In [1]: import numpy as np

In [2]: import numpy.linalg as la

In [3]: np.set_printoptions(precision=1, suppress=True, linewidth=200)

In [4]: def rnd(a):
   ...:     return np.round(a, 1) + 0
   ...: 

In [5]: E = np.load("layer13.npy")

In [6]: E
Out[6]: 
array([[ 6, -9,  6, -9],
       [ 7,  7,  7,  7],
       [ 6, -9,  6, -9],
       [ 7,  7,  7,  7]])

In [7]: # row 2 repeats row 0

In [8]: rk = la.matrix_rank(E)

In [9]: rk
Out[9]: np.int64(2)

In [10]: null = la.svd(E)[2][rk:].T

In [11]: np.allclose(E @ null, 0)
Out[11]: True

In [12]: la.matrix_rank(E.T @ E), la.matrix_rank(E @ E.T)
Out[12]: (np.int64(2), np.int64(2))

In [13]: la.cond(E) > 100
Out[13]: np.True_

In [14]: la.matrix_rank(E, rtol=0.1)
Out[14]: np.int64(2)

In [15]: [round(float(x), 1) for x in la.svd(E, compute_uv=False)[:3]]
Out[15]: [22.9, 18.4, 0.0]

In [16]: rnd(E @ la.pinv(E) @ E)
Out[16]: 
array([[ 6., -9.,  6., -9.],
       [ 7.,  7.,  7.,  7.],
       [ 6., -9.,  6., -9.],
       [ 7.,  7.,  7.,  7.]])

In [17]: np.abs(np.diag(la.qr(E)[1])) > 1e-9
Out[17]: array([ True,  True, False, False])

In [18]: np.allclose(E[:-1].T @ la.lstsq(E[:-1].T, E[-1])[0], E[-1])
Out[18]: True

In [19]: np.unique(E.round(6), axis=0).shape
Out[19]: (2, 4)

In [20]: M = np.array([[1, 1, 2, -1, -2, 0],
    ...:     [2, 2, -1, 0, 0, 1],
    ...:     [2, 0, -1, 0, 1, 1],
    ...:     [-2, 2, -1, 0, 0, 2],
    ...:     [0, 1, 0, -2, -2, 2]])

In [21]: ang = np.radians(72)

In [22]: R = np.eye(6)

In [23]: R[2, 2] = R[5, 5] = np.cos(ang)

In [24]: R[2, 5], R[5, 2] = -np.sin(ang), np.sin(ang)

In [25]: rnd(R)
Out[25]: 
array([[ 1. ,  0. ,  0. ,  0. ,  0. ,  0. ],
       [ 0. ,  1. ,  0. ,  0. ,  0. ,  0. ],
       [ 0. ,  0. ,  0.3,  0. ,  0. , -1. ],
       [ 0. ,  0. ,  0. ,  1. ,  0. ,  0. ],
       [ 0. ,  0. ,  0. ,  0. ,  1. ,  0. ],
       [ 0. ,  0. ,  1. ,  0. ,  0. ,  0.3]])

In [26]: other = M @ R.T

In [27]: rnd(la.det(R)), rnd(np.trace(R))
Out[27]: (np.float64(1.0), np.float64(4.6))

In [28]: np.allclose(M @ M.T, other @ other.T)
Out[28]: True

In [29]: x0 = np.array([-2, 0, -2, -2, -2, -1])

In [30]: [p for p in range(1, 25) if np.allclose(la.matrix_power(R, p), np.eye(6))]
Out[30]: [5, 10, 15, 20]

In [31]: rnd(la.det(R))
Out[31]: np.float64(1.0)

In [32]: rnd(np.sort(np.abs(np.degrees(np.angle(la.eigvals(R))))))
Out[32]: array([ 0.,  0.,  0.,  0., 72., 72.])

In [33]: rnd(np.abs(la.eigvals(R)))
Out[33]: array([1., 1., 1., 1., 1., 1.])

In [34]: rnd(la.norm(x0)), rnd(la.norm(R @ x0))
Out[34]: (np.float64(4.1), np.float64(4.1))

In [35]: rnd(la.norm(M, 1)), rnd(la.norm(M, np.inf))
Out[35]: (np.float64(7.0), np.float64(7.0))

In [36]: rnd(la.norm(M[1] - M[4]))
Out[36]: np.float64(3.9)

In [37]: rnd(la.norm(M, axis=1))
Out[37]: array([3.3, 3.2, 2.6, 3.6, 3.6])

In [38]: M[1] @ M[4]
Out[38]: np.int64(4)

In [39]: other = np.array([[3, 2, 3],
    ...:     [0, 0, 2],
    ...:     [2, 0, 2],
    ...:     [0, 2, 3],
    ...:     [3, 0, 3],
    ...:     [3, 1, 0],
    ...:     [1, 3, 0]])

In [40]: cent = np.array([[0, -3, 3, 1, 2, 2, -1, 0, -3],
    ...:     [5, 4, 0, 1, 4, 5, 1, 4, -1],
    ...:     [2, -4, 5, -2, 4, 4, -1, -2, 5]])

In [41]: J = other @ cent

In [42]: J
Out[42]: 
array([[ 16, -13,  24,  -1,  26,  28,  -4,   2,   4],
       [  4,  -8,  10,  -4,   8,   8,  -2,  -4,  10],
       [  4, -14,  16,  -2,  12,  12,  -4,  -4,   4],
       [ 16,  -4,  15,  -4,  20,  22,  -1,   2,  13],
       [  6, -21,  24,  -3,  18,  18,  -6,  -6,   6],
       [  5,  -5,   9,   4,  10,  11,  -2,   4, -10],
       [ 15,   9,   3,   4,  14,  17,   2,  12,  -6]])

In [43]: x0 = np.array([1, 2, 1, 2, 2, 0, 0, 1, 2])

In [44]: h1 = np.maximum(J @ x0, 0)

In [45]: rnd(np.tanh(J @ x0))
Out[45]: array([1., 1., 1., 1., 1., 1., 1.])

In [46]: J * (h1 > 1e-9)[:, None]
Out[46]: 
array([[ 16, -13,  24,  -1,  26,  28,  -4,   2,   4],
       [  4,  -8,  10,  -4,   8,   8,  -2,  -4,  10],
       [  4, -14,  16,  -2,  12,  12,  -4,  -4,   4],
       [ 16,  -4,  15,  -4,  20,  22,  -1,   2,  13],
       [  6, -21,  24,  -3,  18,  18,  -6,  -6,   6],
       [  5,  -5,   9,   4,  10,  11,  -2,   4, -10],
       [ 15,   9,   3,   4,  14,  17,   2,  12,  -6]])

In [47]: np.maximum(J @ x0, 0) - np.maximum(-J @ x0, 0)
Out[47]: array([74, 22, 16, 83, 24, 16, 72])

In [48]: np.maximum(J @ (3 * x0), 0)
Out[48]: array([222,  66,  48, 249,  72,  48, 216])

In [49]: la.matrix_rank(J, rtol=0.1)
Out[49]: np.int64(3)

In [50]: rnd(la.norm(J, 2) / la.norm(J))
Out[50]: np.float64(0.9)

In [51]: la.cond(J) > 100
Out[51]: np.True_

In [52]: np.argsort(-la.norm(J, axis=0).round(6), kind="stable")[:3]
Out[52]: array([5, 4, 2])

In [53]: other = J[0, 0] * J[1:] - np.outer(J[1:, 0], J[0])

In [54]: other
Out[54]: 
array([[   0,  -76,   64,  -60,   24,   16,  -16,  -72,  144],
       [   0, -172,  160,  -28,   88,   80,  -48,  -72,   48],
       [   0,  144, -144,  -48,  -96,  -96,   48,    0,  144],
       [   0, -258,  240,  -42,  132,  120,  -72, -108,   72],
       [   0,  -15,   24,   69,   30,   36,  -12,   54, -180],
       [   0,  339, -312,   79, -166, -148,   92,  162, -156]])

In [55]: rnd(J[:, 0] / J[0, 0])
Out[55]: array([1. , 0.2, 0.2, 1. , 0.4, 0.3, 0.9])

In [56]: Uu, s, Vh = la.svd(J)

In [57]: vecs = Vh[:(s > 1e-8).sum()]

In [58]: rng = np.random.default_rng(51)

In [59]: x0 = J[6] + 4 * J[2] + rng.integers(2) * np.eye(9)[0]

In [60]: x0
Out[60]: array([ 31., -47.,  67.,  -4.,  62.,  65., -14.,  -4.,  10.])

In [61]: rnd(np.diag(vecs.T @ vecs))
Out[61]: array([0.3, 0.5, 0.3, 0.1, 0.3, 0.4, 0. , 0.2, 0.8])

In [62]: np.allclose(vecs.T @ vecs @ x0, x0)
Out[62]: True

In [63]: la.matrix_rank(np.vstack([J, x0]))
Out[63]: np.int64(3)

In [64]: arr = np.load("data.npy")

In [65]: arr
Out[65]: 
array([[ 0, -1,  0,  0],
       [ 0,  0,  0,  0],
       [ 0,  0,  0, -1],
       [ 0,  0,  0,  0]])

In [66]: rk = la.matrix_rank(arr)

In [67]: rk
Out[67]: np.int64(2)

In [68]: null = la.svd(arr)[2][rk:].T

In [69]: [int(la.matrix_rank(arr[:i])) for i in range(1, len(arr) + 1)]
Out[69]: [1, 1, 2, 2]

In [70]: la.matrix_rank(arr - arr[0, 0] * np.eye(4))
Out[70]: np.int64(2)

In [71]: arr @ arr
Out[71]: 
array([[0, 0, 0, 0],
       [0, 0, 0, 0],
       [0, 0, 0, 0],
       [0, 0, 0, 0]])

In [72]: la.matrix_power(arr - np.diag(np.diag(arr)), 4)
Out[72]: 
array([[0, 0, 0, 0],
       [0, 0, 0, 0],
       [0, 0, 0, 0],
       [0, 0, 0, 0]])

In [73]: other = np.array([[2, 0, 1, 1, 1, 2],
    ...:     [0, 1, 2, 0, 2, 0],
    ...:     [1, 0, 2, 2, 0, 0],
    ...:     [0, 0, 2, 1, 2, 2],
    ...:     [1, 2, 0, 1, 0, 2],
    ...:     [1, 1, 2, 1, 0, 1]])

In [74]: X = other.T @ other

In [75]: X
Out[75]: 
array([[ 7,  3,  6,  6,  2,  7],
       [ 3,  6,  4,  3,  2,  5],
       [ 6,  4, 17,  9,  9,  8],
       [ 6,  3,  9,  8,  3,  7],
       [ 2,  2,  9,  3,  9,  6],
       [ 7,  5,  8,  7,  6, 13]])

In [76]: x0 = np.array([3, 1, 0, 3, 3, 2])

In [77]: target = X @ x0

In [78]: target
Out[78]: array([62, 40, 92, 68, 56, 91])

In [79]: rnd(la.solve(X, target))
Out[79]: array([3., 1., 0., 3., 3., 2.])

In [80]: rnd(la.solve(X, 2 * target))
Out[80]: array([6., 2., 0., 6., 6., 4.])

In [81]: rnd(la.solve(X.T, X[1]))
Out[81]: array([0., 1., 0., 0., 0., 0.])

In [82]: x0 = np.array([-3, 2, -1, 2, -2, 0])

In [83]: la.norm(X @ x0) <= la.norm(X, 2) * la.norm(x0) + 1e-9
Out[83]: np.True_

In [84]: np.einsum("ij,j->i", X, x0)
Out[84]: array([-13,   1, -27, -11, -23, -17])

In [85]: X @ np.eye(6)[5]
Out[85]: array([ 7.,  5.,  8.,  7.,  6., 13.])

In [86]: (X * x0).sum(axis=1)
Out[86]: array([-13,   1, -27, -11, -23, -17])

In [87]: X @ x0
Out[87]: array([-13,   1, -27, -11, -23, -17])
